$ ipython --no-banner

In [1]: import numpy as np

In [2]: np.set_printoptions(precision=2, suppress=True, linewidth=200)

In [3]: mat = np.array([[4, -3, -2, 4, 4],
   ...:     [0, -2, -4, 5, 0],
   ...:     [0, 0, 3, 0, 5],
   ...:     [0, 0, 0, 0, -2],
   ...:     [0, 0, 0, 0, 1]])

In [4]: print(mat)
[[ 4 -3 -2  4  4]
 [ 0 -2 -4  5  0]
 [ 0  0  3  0  5]
 [ 0  0  0  0 -2]
 [ 0  0  0  0  1]]

In [5]: def softmax(z):
   ...:     e = np.exp(z - z.max(axis=-1, keepdims=True))
   ...:     return e / e.sum(axis=-1, keepdims=True)
   ...: 

In [6]: print(softmax(mat).sum(axis=1))
[1. 1. 1. 1. 1.]

In [7]: print(softmax(mat[2]))
[0.01 0.01 0.12 0.01 0.87]

In [8]: S = mat @ mat.T / np.sqrt(5)

In [9]: print(np.round(softmax(S)[2] @ mat, 2) + 0)
[0. 0. 3. 0. 5.]

In [10]: print(np.round(softmax(S + np.triu(np.full(S.shape, -np.inf), 1)), 2) + 0)
[[1.   0.   0.   0.   0.  ]
 [0.01 0.99 0.   0.   0.  ]
 [0.   0.   1.   0.   0.  ]
 [0.   0.14 0.   0.85 0.  ]
 [0.33 0.05 0.51 0.02 0.09]]

In [11]: print(np.round(softmax(S), 2) + 0)
[[1.   0.   0.   0.   0.  ]
 [0.01 0.99 0.   0.   0.  ]
 [0.   0.   1.   0.   0.  ]
 [0.   0.13 0.   0.81 0.06]
 [0.33 0.05 0.51 0.02 0.09]]

In [12]: print(softmax(S).round(6).argmax(axis=1))
[0 1 2 3 2]

In [13]: print(np.linalg.cond(mat) > 100)
True

In [14]: X = np.load("run19.npy")

In [15]: print(X)
[[ 4 -3  4 -3]
 [ 4  4  4  4]
 [ 4 -3  4 -3]
 [ 4  4  4  4]]

In [16]: print(np.linalg.lstsq(X[:-1].T, X[-1])[2])
2

In [17]: print(round(np.trace(np.linalg.pinv(X) @ X), 2))
2.0

In [18]: Y = np.array([[-2, -1, -3], [-3, -2, -3], [-2, 0, -3]])

In [19]: K = Y - Y.T

In [20]: print(K)
[[ 0  2 -1]
 [-2  0 -3]
 [ 1  3  0]]

In [21]: # antisymmetric, zero diagonal

In [22]: T = np.stack([K, -2 * K, K[::-1]])

In [23]: print(np.round(np.linalg.det(T), 2) + 0)
[0. 0. 0.]

In [24]: print(np.linalg.norm(T, axis=(1, 2)))
[ 5.29 10.58  5.29]

In [25]: print(np.einsum("bij,cij->bc", T, T))
[[ 28 -56  25]
 [-56 112 -50]
 [ 25 -50  28]]

In [26]: print((T @ K.T).shape)
(3, 3, 3)

In [27]: print(np.linalg.matrix_rank(T.reshape(3, -1)))
2

In [28]: left, sigma, Vt = np.linalg.svd(K)

In [29]: print(sigma.round(2) + 0)
[3.74 3.74 0.  ]

In [30]: Y = left[:, :2] @ np.diag(sigma[:2]) @ Vt[:2]

In [31]: print(Y.round(2) + 0)
[[ 0.  2. -1.]
 [-2.  0. -3.]
 [ 1.  3.  0.]]

In [32]: print(np.linalg.matrix_rank(K, rtol=0.05))
2

In [33]: left, sigma, Vt = np.linalg.svd(K)

In [34]: V = Vt[:(sigma > 1e-8).sum()]

In [35]: rng = np.random.default_rng(453160)

In [36]: x = K[1] + -3 * K[0] + rng.integers(2) * np.eye(3)[1]

In [37]: print(x)
[-2. -6.  0.]

In [38]: print(round(float(np.linalg.norm(x - V.T @ V @ x)), 2))
0.0

In [39]: print(V.T @ V)
[[ 0.36  0.21  0.43]
 [ 0.21  0.93 -0.14]
 [ 0.43 -0.14  0.71]]

In [40]: print(np.linalg.matrix_rank(np.vstack([K, x])))
2

In [41]: left, sigma, Vt = np.linalg.svd(K, full_matrices=False)

In [42]: print(sigma.round(2) + 0)
[3.74 3.74 0.  ]

In [43]: E = np.loadtxt("data.csv", delimiter=",")

In [44]: print(E)
[[ 1.   -0.03 -0.02  0.01 -0.01  0.02 -0.02 -0.02 -0.03]
 [-0.03  0.57 -0.28  0.18 -0.18  0.28 -0.38 -0.28 -0.48]
 [-0.02 -0.28  0.82  0.12 -0.12  0.18 -0.25 -0.18 -0.31]
 [ 0.01  0.18  0.12  0.93  0.07 -0.12  0.16  0.12  0.2 ]
 [-0.01 -0.18 -0.12  0.07  0.93  0.12 -0.16 -0.12 -0.2 ]
 [ 0.02  0.28  0.18 -0.12  0.12  0.82  0.25  0.18  0.31]
 [-0.02 -0.38 -0.25  0.16 -0.16  0.25  0.66 -0.25 -0.43]
 [-0.02 -0.28 -0.18  0.12 -0.12  0.18 -0.25  0.82 -0.31]
 [-0.03 -0.48 -0.31  0.2  -0.2   0.31 -0.43 -0.31  0.46]]

In [45]: q, V = np.linalg.qr(E[:, :1])[0], np.linalg.qr(E[:, 1:])[0]

In [46]: sigma = np.linalg.svd(q.T @ V, compute_uv=False)

In [47]: print(np.degrees(np.arccos(sigma.clip(0, 1))))
[90.]
